% python3 -q
>>> import numpy as np
>>> import numpy.linalg as la
>>> np.set_printoptions(precision=3, suppress=True, linewidth=120)
>>> m1 = np.loadtxt("case5.csv", delimiter=",")
>>> print(m1)
[[-3.98 -6.    1.   -5.    6.    4.    2.   -6.    5.   -9.   -6.   -5.  ]
 [ 7.    0.02  9.   -9.    2.    0.    2.    0.   -2.    7.   -9.   -2.  ]
 [ 3.    5.    3.02  3.   -1.    3.    9.   -3.    4.    4.   -4.    6.  ]
 [-3.    6.   -9.    0.02  7.   -7.   -6.   -5.   -7.   -9.   -6.    6.  ]
 [ 6.   -9.    6.   -6.    1.02 -5.    8.    1.    5.    6.   -1.    6.  ]
 [-1.   -7.    0.   -2.    6.   -6.98  2.    1.   -8.   -8.   -2.    1.  ]
 [ 1.    5.    7.   -8.   -9.    0.   -8.98  7.   -7.   -4.   -4.   -3.  ]
 [ 0.    0.    7.   -9.    9.    9.   -4.    7.02 -9.    7.    2.    2.  ]
 [ 7.    9.   -3.    3.    0.    5.   -1.    9.    0.02  4.    1.   -6.  ]
 [-7.   -5.    0.   -4.    6.   -1.    0.    5.   -4.   -2.98  4.   -6.  ]
 [ 7.    5.    9.    4.   -9.    8.    2.    9.   -4.   -4.    9.02 -7.  ]
 [-4.   -6.    1.   -5.    6.    4.    2.   -6.    5.   -9.   -6.   -4.98]]
>>> blk = np.stack([m1, 3 * m1, m1[::-1]])
>>> print(blk.shape)
(3, 12, 12)
>>> print(np.einsum("bij,cij->bc", blk, blk))
[[ 4443.685 13331.054   251.96 ]
 [13331.054 39993.163   755.88 ]
 [  251.96    755.88   4443.685]]
>>> u = np.array([0, -1])
>>> print(np.array([np.convolve(row, u, "same") for row in m1]))
[[ 0.    3.98  6.   -1.    5.   -6.   -4.   -2.    6.   -5.    9.    6.  ]
 [ 0.   -7.   -0.02 -9.    9.   -2.    0.   -2.    0.    2.   -7.    9.  ]
 [ 0.   -3.   -5.   -3.02 -3.    1.   -3.   -9.    3.   -4.   -4.    4.  ]
 [ 0.    3.   -6.    9.   -0.02 -7.    7.    6.    5.    7.    9.    6.  ]
 [ 0.   -6.    9.   -6.    6.   -1.02  5.   -8.   -1.   -5.   -6.    1.  ]
 [ 0.    1.    7.    0.    2.   -6.    6.98 -2.   -1.    8.    8.    2.  ]
 [ 0.   -1.   -5.   -7.    8.    9.    0.    8.98 -7.    7.    4.    4.  ]
 [ 0.    0.    0.   -7.    9.   -9.   -9.    4.   -7.02  9.   -7.   -2.  ]
 [ 0.   -7.   -9.    3.   -3.    0.   -5.    1.   -9.   -0.02 -4.   -1.  ]
 [ 0.    7.    5.    0.    4.   -6.    1.    0.   -5.    4.    2.98 -4.  ]
 [ 0.   -7.   -5.   -9.   -4.    9.   -8.   -2.   -9.    4.    4.   -9.02]
 [ 0.    4.    6.   -1.    5.   -6.   -4.   -2.    6.   -5.    9.    6.  ]]
>>> print(np.polyval(u, m1[1]))
[-1. -1. -1. -1. -1. -1. -1. -1. -1. -1. -1. -1.]
